$ python3 -q
>>> import numpy as np
>>> np.set_printoptions(precision=3, suppress=True, linewidth=160, sign=" ")
>>> X = np.load("case6.npy")
>>> X
array([[ 4,  0,  4,  0],
       [ 0,  0,  0,  0],
       [ 4,  0,  4,  0],
       [ 0,  0,  0,  0]])
>>> (np.linalg.matrix_power((X != 0) + (X.T != 0) + np.eye(4), 4) > 0).astype(int)
array([[ 1,  0,  1,  0],
       [ 0,  1,  0,  0],
       [ 1,  0,  1,  0],
       [ 0,  0,  0,  1]])
>>> round(np.linalg.det(X), 3)
np.float64(0.0)
>>> np.sort(np.linalg.eigvals(X).real)
array([ 0.,  0.,  0.,  8.])
>>> C2 = X.T @ X
>>> C2
array([[ 32,   0,  32,   0],
       [  0,   0,   0,   0],
       [ 32,   0,  32,   0],
       [  0,   0,   0,   0]])
>>> (X @ X.T).shape
(4, 4)
>>> print(np.allclose(C2, C2.T))
True
>>> print(np.round(np.linalg.svd(X, compute_uv=False) ** 2, 3) + 0)
[ 64.   0.   0.   0.]
>>> np.trace(C2), (X ** 2).sum()
(np.int64(64), np.int64(64))
>>> ev, vecs = np.linalg.eigh(X)
>>> np.unique(ev.round(6) + 0, return_counts=True)[1]
array([ 3,  1])
>>> np.abs(vecs[:, -1]).round(6).argmax()
np.int64(0)
>>> np.round(vecs.T @ X @ vecs, 3) + 0
array([[ 0.,  0.,  0.,  0.],
       [ 0.,  0.,  0.,  0.],
       [ 0.,  0.,  0.,  0.],
       [ 0.,  0.,  0.,  8.]])
>>> (ev > 1e-8).sum(), (ev < -1e-8).sum()
(np.int64(1), np.int64(0))
>>> np.round(np.linalg.svd(X, compute_uv=False), 3) + 0
array([ 8.,  0.,  0.,  0.])
>>> X @ X
array([[ 32,   0,  32,   0],
       [  0,   0,   0,   0],
       [ 32,   0,  32,   0],
       [  0,   0,   0,   0]])
>>> np.sort(np.abs(np.linalg.eigvals(X)))
array([ 0.,  0.,  0.,  8.])
>>> print(np.round(np.linalg.det(X), 3))
0.0
>>> np.allclose(X, X.T)
True
>>> print(round(float(np.abs(np.linalg.eigvals(X)).max()), 3))
8.0
>>> rng = np.random.default_rng(8348)
>>> idx = rng.permutation(4)
>>> idx
array([ 1,  0,  2,  3])
>>> A2 = X[idx][:, idx]
>>> np.allclose(A2, X)
False
>>> np.sort(np.abs(np.linalg.eigvals(A2)))
array([ 0.,  0.,  0.,  8.])
>>> np.diag(A2)
array([ 0,  4,  4,  0])
>>> M = np.loadtxt("w.csv", delimiter=",")
>>> print(M)
[[-36.309 -21.747  10.385  -6.747]
 [ -3.59   -7.232   2.637   5.724]
 [ 14.049   4.107   6.114  28.975]
 [-13.847 -12.701 -17.305  -0.666]
 [  5.748  -0.737   1.513   8.595]
 [ -7.776  10.234 -15.568  -8.56 ]
 [ 10.253  -9.557   0.437   9.799]
 [  1.475  16.334 -10.028  -6.812]
 [ -0.026  11.519  -6.764  -0.937]
 [-23.259  -1.456   2.153   7.217]
 [ -0.154  12.513  -4.941  -3.291]
 [-10.086 -25.349  25.815  -6.62 ]
 [  4.614 -27.667  24.351  18.618]
 [-11.793   1.47    2.278   5.306]
 [-17.699 -21.352   6.032   4.73 ]
 [-30.563 -26.582   4.501  -7.35 ]
 [ 15.187   6.99   18.009  -2.851]
 [  0.089  21.011 -13.617  -2.702]
 [-13.821 -12.247  -1.155  -4.625]
 [ 21.146   4.61    1.98   16.607]
 [-28.715 -23.769  21.217 -16.71 ]
 [  1.488   3.055  17.246  -0.037]
 [ 17.82    6.678   8.237 -11.215]
 [ -1.543  -1.853   4.56   -8.013]
 [  5.357   2.865   1.693 -15.834]]
>>> C2 = np.cov(M, rowvar=False)
>>> np.argwhere(np.triu(np.abs(np.corrcoef(M.T)) > 0.8, 1))
array([], shape=(0, 2), dtype=int64)
>>> np.linalg.eigvalsh(C2)[::-1]
array([ 375.357,  192.041,   92.695,   32.26 ])
>>> np.corrcoef(M.T)
array([[ 1.   ,  0.577, -0.035,  0.379],
       [ 0.577,  1.   , -0.562, -0.004],
       [-0.035, -0.562,  1.   ,  0.061],
       [ 0.379, -0.004,  0.061,  1.   ]])
>>> round(np.corrcoef(M[:, 3], M[:, 0])[0, 1], 3)
np.float64(0.379)
>>> print(M.std(axis=0))
[ 14.967  14.132  11.357  10.581]
>>> d = np.linalg.norm(M[:, None] - M[None], axis=-1)
>>> print(np.unravel_index(d.round(6).argmax(), d.shape))
(np.int64(2), np.int64(20))
>>> np.linalg.matrix_rank(d ** 2)
np.int64(6)
>>> np.flatnonzero(d[14] < d.mean() / 2)
array([ 14,  18])
>>> print(d[:5, :5])
[[  0.     38.688  67.072  37.284  50.242]
 [ 38.688   0.     31.502  23.951  11.785]
 [ 67.072  31.502   0.     49.877  22.997]
 [ 37.284  23.951  49.877   0.     31.096]
 [ 50.242  11.785  22.997  31.096   0.   ]]
>>> (d + 1e9 * np.eye(25)).round(6).argmin(axis=1)
array([ 15,   4,  19,  18,   6,   7,   4,  17,  10,  13,   8,  20,  11,   1,  18,   0,  22,   7,  14,   2,   0,  16,  16,  24,  23])
>>> x0 = np.array([3, 4, -4, -7])
>>> rhs = M @ x0
>>> b, lr = np.zeros(4), 1 / np.linalg.norm(M, 2) ** 2
>>> for i in range(10):
...     b -= lr * M.T @ (M @ b - rhs)
...     if i % 2 == 0: print(i, round(np.linalg.norm(M @ b - rhs), 3))
... 
0 283.4
2 140.071
4 87.975
6 61.925
8 46.501
>>> b
array([ 2.313,  4.762, -3.553, -6.282])
>>> A2 = M / np.linalg.norm(M, axis=1, keepdims=True)
>>> C2 = A2 @ A2.T
>>> round(np.degrees(np.arccos(np.clip(C2[13, 20], -1, 1))), 3)
np.float64(64.341)
>>> A2 = np.array([[-5, -1], [5, 1]])
>>> F = np.tile(A2, (2, 2))
>>> F
array([[-5, -1, -5, -1],
       [ 5,  1,  5,  1],
       [-5, -1, -5, -1],
       [ 5,  1,  5,  1]])
>>> # null space of dimension 3
>>> r0 = np.array([3, -1])
>>> print(np.cross(F[3, :3], F[0, :3]))
[ 0  0  0]
>>> np.convolve(F[3], r0)
array([15, -2, 14, -2, -1])
>>> np.array([np.convolve(row, r0, "same") for row in F])
array([[-15,   2, -14,   2],
       [ 15,  -2,  14,  -2],
       [-15,   2, -14,   2],
       [ 15,  -2,  14,  -2]])
>>> np.polyval(r0, F[3])
array([ 14,   2,  14,   2])
>>> np.correlate(F[3], F[0], "full")
array([ -5, -26, -15, -52, -15, -26,  -5])
>>> rk = np.linalg.matrix_rank(F)
>>> rk
np.int64(1)
>>> N = np.linalg.svd(F)[2][rk:].T
>>> N.shape
(4, 3)
>>> proj = np.triu(np.array([[1, 5, 3, 5], [1, 8, 1, 9], [6, 6, 2, 5], [6, 3, 9, 0]]), 1) + np.eye(4)
>>> A2 = proj @ F @ np.linalg.inv(proj)
>>> A2
array([[  30., -144.,   84.,  732.],
       [  45., -216.,  126., 1098.],
       [  20.,  -96.,   56.,  488.],
       [   5.,  -24.,   14.,  122.]])
>>> np.trace(A2), np.trace(F)
(np.float64(-8.0), np.int64(-8))
>>> np.linalg.matrix_rank(A2)
np.int64(1)
>>> print(np.unique(F.round(6), axis=0).shape)
(2, 4)
>>> np.allclose(F[:-1].T @ np.linalg.lstsq(F[:-1].T, F[-1])[0], F[-1])
True
>>> np.linalg.lstsq(F[:-1].T, F[-1])[2]
np.int32(1)
>>> A = np.load("mat.npy")
>>> print(A)
[[ 1.  0.  0.]
 [ 0. -1.  0.]
 [ 0.  0. -1.]]
>>> # splits into 3 blocks
>>> A @ A
array([[ 1.,  0.,  0.],
       [ 0.,  1.,  0.],
       [ 0.,  0.,  1.]])
>>> np.flatnonzero(np.linalg.matrix_power((A != 0) + (A.T != 0) + np.eye(3), 3)[1])
array([ 1])
>>> ev, vecs = np.linalg.eigh(X)
>>> x0 = np.array([2, 1, 3, 1])
>>> np.linalg.eigvalsh(X[1:, 1:])
array([ 0.,  0.,  4.])
>>> np.abs(X).sum(axis=1).max(), np.abs(ev).max()
(np.int64(8), np.float64(8.0))
>>> (np.sign(vecs[:, -1].round(6)) == np.sign(vecs[0, -1].round(6))).astype(int)
array([ 1,  0,  1,  0])
>>> print(round(float(x0 @ X @ x0 / (x0 @ x0)), 3), ev[0], ev[-1])
6.667 0.0 8.0
>>> idx = rng.permutation(3)
>>> A2 = A[:, idx] * rng.choice([-1, 1], 3)
>>> print(A2)
[[-0. -0.  1.]
 [-0.  1.  0.]
 [ 1. -0.  0.]]
>>> U, _, Vh = np.linalg.svd(A.T @ A2)
>>> U @ Vh
array([[ 0.,  0.,  1.],
       [ 0., -1.,  0.],
       [-1.,  0.,  0.]])
>>> idx
array([ 2,  1,  0])
>>> K = np.loadtxt("layer14.csv", delimiter=",")
>>> print(K)
[[-0.517 -2.481 -2.772]
 [-2.481 -2.     2.977]
 [-2.772  2.977  2.517]]
>>> # equal to its transpose
>>> round(np.linalg.det(2 * K), 3), round(np.linalg.det(K), 3)
(np.float64(384.057), np.float64(48.007))
>>> round(np.linalg.eigvals(K).sum().real, 3)
np.float64(-0.0)
>>> ev, vecs = np.linalg.eig(K)
>>> ev
array([ 6., -2., -4.])
>>> np.round(K @ vecs[:, 0] - ev[0] * vecs[:, 0], 3) + 0
array([ 0.,  0.,  0.])
>>> np.sort(np.linalg.eigvals(K @ K))
array([  4.   ,  16.002,  36.004])
>>> np.sort(np.linalg.eigvals(np.linalg.inv(K)))
array([-0.5  , -0.25 ,  0.167])
>>> x0 = np.array([6, -3, -3])
>>> print((K @ x0).argmax())
0
>>> K @ (2 * x0)
array([ 25.314, -35.634, -66.228])
>>> ev, vecs = np.linalg.eigh(K)
>>> x0 = np.array([0, -1, 2])
>>> vecs * np.maximum(ev, 0) @ vecs.T
array([[ 1.425, -1.267, -2.217],
       [-1.267,  1.126,  1.971],
       [-2.217,  1.971,  3.449]])
>>> vecs * np.abs(ev) @ vecs.T
array([[ 3.368, -0.053, -1.662],
       [-0.053,  4.253,  0.965],
       [-1.662,  0.965,  4.38 ]])
>>> x0 @ K @ x0
np.float64(-3.84)
>>> np.linalg.eigvalsh(K[1:, 1:])
array([-3.478,  3.995])
>>> E = np.load("out15.npy")
>>> E
array([[ 0,  0,  0,  0,  0],
       [ 0,  5,  0,  0,  0],
       [ 0,  0,  0, -8,  0],
       [ 4,  0,  0,  0,  0],
       [ 0,  0,  0,  0,  3]])
>>> # looks like rank 4
>>> proj = np.triu(np.array([[-4, -3, -3, -2, 3],
...     [-2, 5, -4, 5, -3],
...     [0, -4, -4, 3, -4],
...     [0, -5, -5, 1, 1],
...     [4, -4, -4, 3, 5]]), 1) + np.eye(5)
>>> A2 = proj @ E @ np.linalg.inv(proj)
>>> round(np.linalg.det(A2), 3)
np.float64(0.0)
>>> m1 = np.load("dump.npy")
>>> print(m1)
[[ 0  0  1 -3]
 [ 0  0 -4  4]
 [-1  4  0 -1]
 [ 3 -4  1  0]]
>>> # skew, so no eigenvalue has a real part
>>> w1 = np.array([[-3, 3], [-1, 0], [0, 0], [0, -1]])
>>> b = np.array([0, 5])
>>> act = np.maximum(m1 @ w1 + b, 0)
>>> act
array([[  0,   8],
       [  0,   1],
       [  0,   3],
       [  0,  14]])
>>> C = np.array([[-3, 2, 2], [-1, -3, 3]])
>>> w1 @ C
array([[  6, -15,   3],
       [  3,  -2,  -2],
       [  0,   0,   0],
       [  1,   3,  -3]])
>>> (act @ C).round(6).argmax(axis=1)
array([ 2,  2,  2,  2])
>>> x0 = np.array([1, 0, 2, 1])
>>> rhs = m1 @ x0
>>> b, lr = np.zeros(4), 1 / np.linalg.norm(m1, 2) ** 2
>>> for i in range(25):
...     b -= lr * m1.T @ (m1 @ b - rhs)
...     if i % 5 == 0: print(i, round(np.linalg.norm(m1 @ b - rhs), 3))
... 
0 2.696
5 2.23
10 1.845
15 1.526
20 1.262
>>> round(np.linalg.cond(m1), 3)
np.float64(5.182)
>>> idx = rng.permutation(4)
>>> idx
array([ 1,  3,  0,  2])
>>> A2 = m1[idx][:, idx]
>>> np.trace(A2)
np.int64(0)
>>> round(np.linalg.det(A2), 3), round(np.linalg.det(m1[idx]), 3)
(np.float64(64.0), np.float64(-64.0))
>>> np.allclose(A2, m1)
False
>>> np.diag(A2)
array([ 0,  0,  0,  0])
>>> np.sort(np.abs(np.linalg.eigvals(A2)))
array([ 1.242,  1.242,  6.439,  6.439])
>>> A2
array([[ 0,  4,  0, -4],
       [-4,  0,  3,  1],
       [ 0, -3,  0,  1],
       [ 4, -1, -1,  0]])
>>> J = np.array([[-0.2, -0.1, 1.8, -1.3, 0.2],
...     [0.4, -0.1, 0.1, 1.2, 0.2],
...     [1.3, -0.3, 0.4, -0.4, 1.3],
...     [-1.3, -0.4, 0.8, -0.2, -2.3]])
>>> J[3] = J[0] + 0.05 * rng.normal(size=5)
>>> print(J)
[[-0.2   -0.1    1.8   -1.3    0.2  ]
 [ 0.4   -0.1    0.1    1.2    0.2  ]
 [ 1.3   -0.3    0.4   -0.4    1.3  ]
 [-0.2   -0.134  1.827 -1.231  0.201]]
>>> r0 = np.array([0, 0, 3])
>>> np.correlate(J[1], J[2], "full")
array([ 0.52, -0.29,  0.33,  1.36,  0.37,  0.24, -0.15,  1.5 ,  0.26])
>>> np.array([np.convolve(row, r0, "same") for row in J])
array([[ 0.   , -0.6  , -0.3  ,  5.4  , -3.9  ],
       [ 0.   ,  1.2  , -0.3  ,  0.3  ,  3.6  ],
       [ 0.   ,  3.9  , -0.9  ,  1.2  , -1.2  ],
       [ 0.   , -0.6  , -0.401,  5.482, -3.693]])
>>> np.polyval(r0, J[1])
array([ 3.,  3.,  3.,  3.,  3.])
>>> np.convolve(J[1], r0)
array([ 0. ,  0. ,  1.2, -0.3,  0.3,  3.6,  0.6])
